$ python3 -q
>>> import numpy as np
>>> np.set_printoptions(precision=3, suppress=True, linewidth=140, sign=" ")
>>> def tidy(a):
...     return np.round(a, 3) + 0
... 
>>> data = np.load("x.npy")
>>> print(tidy(data))
[[-0.289  0.342  0.651  0.614]
 [-0.75  -0.503  0.256 -0.345]
 [-0.231  0.773  0.047 -0.589]
 [-0.548  0.182 -0.713  0.397]]
>>> # orthonormal columns
>>> W1 = np.array([[-2, 0, 0, -1, 0],
...     [2, 0, 0, 1, 0],
...     [0, 2, -1, -1, -1],
...     [1, 1, -2, -2, -1]])
>>> c = np.array([-4, 4, 2, -3, -2])
>>> act = np.maximum(data @ W1 + c, 0)
>>> print((act > 0).mean(axis=0))
[ 0.  1.  1.  0.  0.]
>>> print(np.linalg.matrix_rank(act))
2
>>> Z = np.array([[5, 4, 2], [4, 3, 4], [7, 3, 9], [8, 3, 6], [1, 1, 7]])
>>> print(W1 @ Z)
[[-18 -11 -10]
 [ 18  11  10]
 [ -8  -1 -14]
 [-22  -6 -31]]
>>> print((act @ Z).round(6).argmax(axis=1))
[ 2  2  2  2]
>>> print(tidy(np.linalg.eigvals(data)))
[-1.   +0.j    -0.174+0.985j -0.174-0.985j  1.   +0.j   ]
>>> print(tidy(np.einsum("ij,ji->", data, data)))
0.12
>>> print(tidy(np.kron(np.eye(2, dtype=int), data)))
[[-0.289  0.342  0.651  0.614  0.     0.     0.     0.   ]
 [-0.75  -0.503  0.256 -0.345  0.     0.     0.     0.   ]
 [-0.231  0.773  0.047 -0.589  0.     0.     0.     0.   ]
 [-0.548  0.182 -0.713  0.397  0.     0.     0.     0.   ]
 [ 0.     0.     0.     0.    -0.289  0.342  0.651  0.614]
 [ 0.     0.     0.     0.    -0.75  -0.503  0.256 -0.345]
 [ 0.     0.     0.     0.    -0.231  0.773  0.047 -0.589]
 [ 0.     0.     0.     0.    -0.548  0.182 -0.713  0.397]]
>>> Y = data / np.linalg.norm(data, axis=1, keepdims=True)
>>> C2 = Y @ Y.T
>>> print((np.abs(C2) > 0.9).astype(int))
[[ 1  0  0  0]
 [ 0  1  0  0]
 [ 0  0  1  0]
 [ 0  0  0  1]]
>>> print(np.argwhere(np.triu(np.abs(C2) > 0.95, 1)))
[]
>>> print(tidy(np.abs(np.linalg.eigvals(data)).max()))
1.0
>>> print(tidy(np.linalg.det(data)))
-1.0
>>> print(np.allclose(data @ data.T, data.T @ data))
True
>>> print(tidy(np.sort(np.abs(np.linalg.eigvals(data)))))
[ 1.  1.  1.  1.]
>>> print(tidy((data + data.T) / 2))
[[-0.289 -0.204  0.21   0.033]
 [-0.204 -0.503  0.515 -0.081]
 [ 0.21   0.515  0.047 -0.651]
 [ 0.033 -0.081 -0.651  0.397]]
>>> vec = np.array([-3, 4, -2, -2])
>>> print(tidy(np.linalg.inv(data)))
[[-0.289 -0.75  -0.231 -0.548]
 [ 0.342 -0.503  0.773  0.182]
 [ 0.651  0.256  0.047 -0.713]
 [ 0.614 -0.345 -0.589  0.397]]
>>> print([p for p in range(1, 25) if np.allclose(np.linalg.matrix_power(data, p), np.eye(4))])
[]
>>> print(tidy(np.linalg.det(data)))
-1.0
>>> F = np.load("out19.npy")
>>> print(F)
[[ 3  3 -3  0 -2  3]
 [ 3  3  3 -3  0 -2]
 [-3  3  3  3 -3  0]
 [ 0 -3  3  3  3 -3]
 [-2  0 -3  3  3  3]
 [ 3 -2  0 -3  3  3]]
>>> # symmetric, so the eigenvalues are real
>>> Uu, sig, VT = np.linalg.svd(F, full_matrices=False)
>>> print(tidy(Uu.T @ F @ VT.T))
[[ 9.083  0.     0.     0.     0.     0.   ]
 [ 0.     8.4    0.     0.     0.     0.   ]
 [ 0.     0.     8.351  0.     0.     0.   ]
 [ 0.     0.     0.     3.662  0.     0.   ]
 [ 0.     0.     0.     0.     2.951  0.   ]
 [ 0.     0.     0.     0.     0.     2.255]]
>>> print(tidy(Uu.T @ Uu))
[[ 1.  0.  0.  0.  0.  0.]
 [ 0.  1.  0.  0.  0.  0.]
 [ 0.  0.  1.  0.  0.  0.]
 [ 0.  0.  0.  1.  0.  0.]
 [ 0.  0.  0.  0.  1.  0.]
 [ 0.  0.  0.  0.  0.  1.]]
>>> print(np.allclose(Uu * sig @ VT, F))
True
>>> print(tidy(np.cumsum(sig ** 2) / np.sum(sig ** 2)))
[ 0.33   0.612  0.891  0.945  0.98   1.   ]
>>> ev, evecs = np.linalg.eigh(F)
>>> vec = np.array([-3, 3, -3, -1, -3, -3])
>>> print(tidy(vec @ F @ vec / (vec @ vec)), tidy(ev[0]), tidy(ev[-1]))
1.435 -8.351 9.083
>>> ev, evecs = np.linalg.eigh(F)
>>> print((ev > 1e-8).sum(), (ev < -1e-8).sum())
5 1
>>> print(tidy(np.linalg.eigvalsh(F + 3 * np.eye(6))))
[-5.351  5.255  5.951  6.662 11.4   12.083]
>>> print(tidy(np.linalg.svd(F, compute_uv=False)))
[ 9.083  8.4    8.351  3.662  2.951  2.255]
>>> print(tidy(ev))
[-8.351  2.255  2.951  3.662  8.4    9.083]
>>> print(tidy(np.linalg.eigvalsh(F @ F)))
[  5.084   8.709  13.409  69.736  70.556  82.507]
>>> K = np.load("w.npy")
>>> print(K)
[[ 4.  1.  1.]
 [ 1.  4.  1.]
 [ 1.  1.  4.]]
>>> # symmetric, so the eigenvalues are real
>>> ev, evecs = np.linalg.eigh(K)
>>> vec = np.array([-4, 5, -1])
>>> print(tidy(np.linalg.eigvalsh(K[1:, 1:])))
[ 3.  5.]
>>> print(tidy(evecs * np.abs(ev) @ evecs.T))
[[ 4.  1.  1.]
 [ 1.  4.  1.]
 [ 1.  1.  4.]]
>>> ev, evecs = np.linalg.eigh(K)
>>> print(tidy(np.linalg.svd(K, compute_uv=False)))
[ 6.  3.  3.]
>>> print((ev > 1e-8).sum(), (ev < -1e-8).sum())
3 0
>>> print(ev.sum(), np.trace(K))
12.0 12.0
>>> print(tidy(evecs.T @ evecs))
[[ 1.  0.  0.]
 [ 0.  1.  0.]
 [ 0.  0.  1.]]
>>> print(tidy(ev))
[ 3.  3.  6.]
>>> print(np.abs(evecs[:, -1]).round(6).argmax())
0
>>> print(tidy(evecs @ np.diag(ev) @ evecs.T))
[[ 4.  1.  1.]
 [ 1.  4.  1.]
 [ 1.  1.  4.]]
>>> print(tidy(np.abs(evecs[:, -1])))
[ 0.577  0.577  0.577]
